$ ipython --no-banner

In [1]: import numpy as np

In [2]: from numpy import linalg as LA

In [3]: np.set_printoptions(precision=2, suppress=True, linewidth=120, legacy="1.25")

In [4]: K = np.loadtxt("x.csv", delimiter=",")

In [5]: K
Out[5]: 
array([[ 0.79,  4.36, -1.79,  1.25, -1.79],
       [ 1.02,  3.19, -2.02, -0.74, -2.02],
       [-1.74, -0.53,  0.74, -3.56,  0.74],
       [-0.18,  1.59, -0.82, -1.93, -0.82],
       [-1.69, -1.28,  0.69, -4.73,  0.69],
       [-2.31, -0.32,  1.31, -2.67,  1.31],
       [-1.27, -0.02,  0.27, -3.26,  0.27],
       [ 2.99,  5.83, -3.99,  1.26, -3.99],
       [ 1.27,  2.63, -2.27, -1.83, -2.27],
       [ 1.93,  3.68, -2.93, -0.92, -2.93],
       [ 1.37,  3.3 , -2.37, -0.92, -2.37],
       [-2.42,  0.09,  1.42, -1.95,  1.42],
       [-3.11, -1.34,  2.11, -3.41,  2.11],
       [-0.93,  1.28, -0.07, -1.66, -0.07],
       [ 2.77,  6.89, -3.77,  3.07, -3.77],
       [-1.4 ,  1.41,  0.4 , -0.99,  0.4 ],
       [ 0.62,  3.44, -1.62,  0.05, -1.62],
       [-1.15,  0.83,  0.15, -2.12,  0.15],
       [-5.1 , -3.43,  4.1 , -4.55,  4.1 ],
       [-0.16,  2.83, -0.84, -0.1 , -0.84],
       [-0.45,  0.55, -0.55, -3.23, -0.55]])

In [6]: Uu, sigma, vt = LA.svd(K, full_matrices=False)

In [7]: np.cumsum(sigma ** 2) / np.sum(sigma ** 2)
Out[7]: array([0.75, 0.96, 1.  , 1.  , 1.  ])

In [8]: np.round(Uu.T @ K @ vt.T, 2) + 0
Out[8]: 
array([[20.75,  0.  ,  0.  ,  0.  ,  0.  ],
       [ 0.  , 11.04,  0.  ,  0.  ,  0.  ],
       [ 0.  ,  0.  ,  4.59,  0.  ,  0.  ],
       [ 0.  ,  0.  ,  0.  ,  0.  ,  0.  ],
       [ 0.  ,  0.  ,  0.  ,  0.  ,  0.  ]])

In [9]: np.abs(vt[0])
Out[9]: array([0.4 , 0.6 , 0.44, 0.31, 0.44])

In [10]: sigma.round(2) + 0
Out[10]: array([20.75, 11.04,  4.59,  0.  ,  0.  ])

In [11]: np.round(sigma / sigma[0], 2) + 0
Out[11]: array([1.  , 0.53, 0.22, 0.  , 0.  ])

In [12]: np.abs(Uu[:, 0]).round(6).argmax()
Out[12]: 14

In [13]: np.allclose(Uu * sigma @ vt, K)
Out[13]: True

In [14]: A2 = K / LA.norm(K, axis=1, keepdims=True)

In [15]: cov = A2 @ A2.T

In [16]: round(float(np.degrees(np.arccos(np.clip(cov[7, 4], -1, 1)))), 2)
Out[16]: 121.25

In [17]: cov[7]
Out[17]: 
array([ 0.95,  0.94, -0.52,  0.53, -0.52, -0.65, -0.33,  1.  ,  0.85,  0.95,  0.94, -0.63, -0.77,  0.16,  0.98, -0.02,
        0.96, -0.11, -0.88,  0.84,  0.07])

In [18]: m1 = np.loadtxt("out11.csv", delimiter=",")

In [19]: m1
Out[19]: 
array([[-3.,  5., -1., -1., -2.],
       [ 9.,  3., -2.,  6.,  1.],
       [-3.,  5., -1., -1., -2.]])

In [20]: Uu, sigma, vt = LA.svd(m1)

In [21]: np.argmax(sigma[:-1] / (sigma[1:] + 1e-6)) + 1
Out[21]: 2

In [22]: A2 = Uu[:, :2] @ np.diag(sigma[:2]) @ vt[:2]

In [23]: A2
Out[23]: 
array([[-3.,  5., -1., -1., -2.],
       [ 9.,  3., -2.,  6.,  1.],
       [-3.,  5., -1., -1., -2.]])

In [24]: round(float(np.abs(m1 - A2).max()), 2)
Out[24]: 0.0

In [25]: def softmax(z):
    ...:     e = np.exp(z - z.max(axis=-1, keepdims=True))
    ...:     return e / e.sum(axis=-1, keepdims=True)
    ...: 

In [26]: np.round(softmax(10 * m1[0]), 2) + 0
Out[26]: array([0., 1., 0., 0., 0.])

In [27]: scores = m1 @ m1.T / np.sqrt(5)

In [28]: np.round(softmax(scores + np.triu(np.full(scores.shape, -np.inf), 1)), 2) + 0
Out[28]: 
array([[1. , 0. , 0. ],
       [0. , 1. , 0. ],
       [0.5, 0. , 0.5]])

In [29]: round(float(LA.norm(m1, 1)), 2), round(LA.norm(m1, np.inf), 2)
Out[29]: (15.0, 21.0)

In [30]: LA.norm(m1, axis=1).argmax()
Out[30]: 1

In [31]: m1[1] @ m1[0]
Out[31]: -18.0

In [32]: round(float(LA.norm(m1[1] - m1[0])), 2)
Out[32]: 14.39

In [33]: np.allclose(m1[:-1].T @ LA.lstsq(m1[:-1].T, m1[-1])[0], m1[-1])
Out[33]: True

In [34]: np.abs(np.diag(LA.qr(m1)[1])) > 1e-9
Out[34]: array([ True,  True, False])

In [35]: np.unique(m1.round(6), axis=0).shape
Out[35]: (2, 5)

In [36]: np.round(np.trace(LA.pinv(m1) @ m1), 2)
Out[36]: 2.0

In [37]: O, _ = LA.qr(np.array([[-0.2], [-0.1], [1.7], [-0.4]]))

In [38]: F = O @ O.T

In [39]: F.round(2) + 0
Out[39]: 
array([[ 0.01,  0.01, -0.11,  0.03],
       [ 0.01,  0.  , -0.05,  0.01],
       [-0.11, -0.05,  0.93, -0.22],
       [ 0.03,  0.01, -0.22,  0.05]])

In [40]: # row 2 is much longer than the rest

In [41]: Uu, sigma, vt = LA.svd(F)

In [42]: np.argmax(sigma[:-1] / (sigma[1:] + 1e-6)) + 1
Out[42]: 1

In [43]: A2 = Uu[:, :1] @ np.diag(sigma[:1]) @ vt[:1]

In [44]: np.round(LA.norm(F - A2, 2), 2), round(sigma[1], 2)
Out[44]: (0.0, 0.0)

In [45]: A2.round(2) + 0
Out[45]: 
array([[ 0.01,  0.01, -0.11,  0.03],
       [ 0.01,  0.  , -0.05,  0.01],
       [-0.11, -0.05,  0.93, -0.22],
       [ 0.03,  0.01, -0.22,  0.05]])

In [46]: np.round(LA.norm(F - A2) / LA.norm(F), 2)
Out[46]: 0.0

In [47]: np.round(np.abs(F - A2).max(), 2)
Out[47]: 0.0

In [48]: x = np.array([3, 2, 1, 1])

In [49]: F @ x
Out[49]: array([-0.03, -0.02,  0.27, -0.06])

In [50]: F @ F @ x
Out[50]: array([-0.03, -0.02,  0.27, -0.06])

In [51]: LA.eigvalsh(2 * F - np.eye(4))
Out[51]: array([-1., -1., -1.,  1.])

In [52]: np.eye(4) - F
Out[52]: 
array([[ 0.99, -0.01,  0.11, -0.03],
       [-0.01,  1.  ,  0.05, -0.01],
       [ 0.11,  0.05,  0.07,  0.22],
       [-0.03, -0.01,  0.22,  0.95]])

In [53]: A2 = F / LA.norm(F, axis=1, keepdims=True)

In [54]: cov = A2 @ A2.T

In [55]: np.degrees(np.arccos(np.clip(cov[2, 0], -1, 1)))
Out[55]: 180.0

In [56]: np.argwhere(np.triu(np.abs(cov) > 0.95, 1))
Out[56]: 
array([[0, 1],
       [0, 2],
       [0, 3],
       [1, 2],
       [1, 3],
       [2, 3]])

In [57]: (np.abs(cov) > 0.9).astype(int)
Out[57]: 
array([[1, 1, 1, 1],
       [1, 1, 1, 1],
       [1, 1, 1, 1],
       [1, 1, 1, 1]])

In [58]: x = np.array([0, -1, 0, 1])

In [59]: (F * x).sum(axis=1)
Out[59]: array([ 0.02,  0.01, -0.16,  0.04])

In [60]: np.round(F * x, 2) + 0
Out[60]: 
array([[ 0.  , -0.01,  0.  ,  0.03],
       [ 0.  ,  0.  ,  0.  ,  0.01],
       [ 0.  ,  0.05,  0.  , -0.22],
       [ 0.  , -0.01,  0.  ,  0.05]])

In [61]: rng = np.random.default_rng(82)

In [62]: th = np.sort(rng.uniform(-2, 2, 27))

In [63]: X = np.c_[th, th ** 2, th ** 3] @ np.array([[-5, 2, 2, -1], [4, 1, -2, -2], [-4, -4, -1, 1]])

In [64]: X
Out[64]: 
array([[ 38.88,  18.58,  -4.26,  -8.77],
       [ 33.75,  15.17,  -4.21,  -7.38],
       [ 27.79,  11.36,  -4.05,  -5.79],
       [ 26.65,  10.65,  -4.01,  -5.48],
       [ 16.51,   4.78,  -3.37,  -2.86],
       [ 15.78,   4.39,  -3.3 ,  -2.68],
       [ 11.8 ,   2.44,  -2.85,  -1.71],
       [  8.21,   0.94,  -2.3 ,  -0.91],
       [  6.91,   0.49,  -2.05,  -0.64],
       [  4.78,  -0.1 ,  -1.58,  -0.25],
       [  2.58,  -0.4 ,  -0.96,   0.05],
       [  2.56,  -0.4 ,  -0.95,   0.05],
       [  0.98,  -0.29,  -0.39,   0.11],
       [  0.08,  -0.03,  -0.03,   0.02],
       [ -0.15,   0.06,   0.06,  -0.03],
       [ -0.34,   0.15,   0.13,  -0.08],
       [ -1.67,   0.72,   0.41,  -0.69],
       [ -3.99,  -0.16,  -0.45,  -1.74],
       [ -4.51,  -0.58,  -0.73,  -1.88],
       [ -5.36,  -1.33,  -1.2 ,  -2.08],
       [ -7.03,  -2.95,  -2.14,  -2.34],
       [-10.47,  -6.58,  -4.05,  -2.59],
       [-11.05,  -7.21,  -4.36,  -2.61],
       [-18.11, -15.07,  -8.07,  -2.51],
       [-19.63, -16.78,  -8.84,  -2.43],
       [-23.19, -20.81, -10.62,  -2.21],
       [-25.65, -23.61, -11.83,  -2.03]])

In [65]: # rank 3

In [66]: basis = X[[4, 9]].astype(float)

In [67]: for _ in range(6):
    ...:     z = LA.norm(X[:, None] - basis, axis=-1).argmin(axis=1)
    ...:     basis = np.array([X[z == j].mean(axis=0) for j in range(2)])
    ...: 

In [68]: z
Out[68]: array([0, 0, 0, 0, 0, 0, 0, 1, 1, 1, 1, 1, 1, 1, 1, 1, 1, 1, 1, 1, 1, 1, 1, 1, 1, 1, 1])

In [69]: np.abs(basis[1] - basis[0]).argmax()
Out[69]: 0

In [70]: basis[1] - basis[0]
Out[70]: array([-29.7 , -14.32,   0.72,   3.71])

In [71]: Xc = X - X.mean(axis=0)

In [72]: V = LA.svd(Xc)[2][:3]

In [73]: A2 = Xc - Xc @ V.T @ V

In [74]: LA.norm(A2, axis=1).round(6).argmax()
Out[74]: 0

In [75]: np.round(A2.std(axis=0), 2) + 0
Out[75]: array([0., 0., 0., 0.])

In [76]: np.round(LA.norm(A2) / LA.norm(Xc), 2)
Out[76]: 0.0

In [77]: (Xc @ V.T).std(axis=0)
Out[77]: array([18.67,  3.98,  1.59])
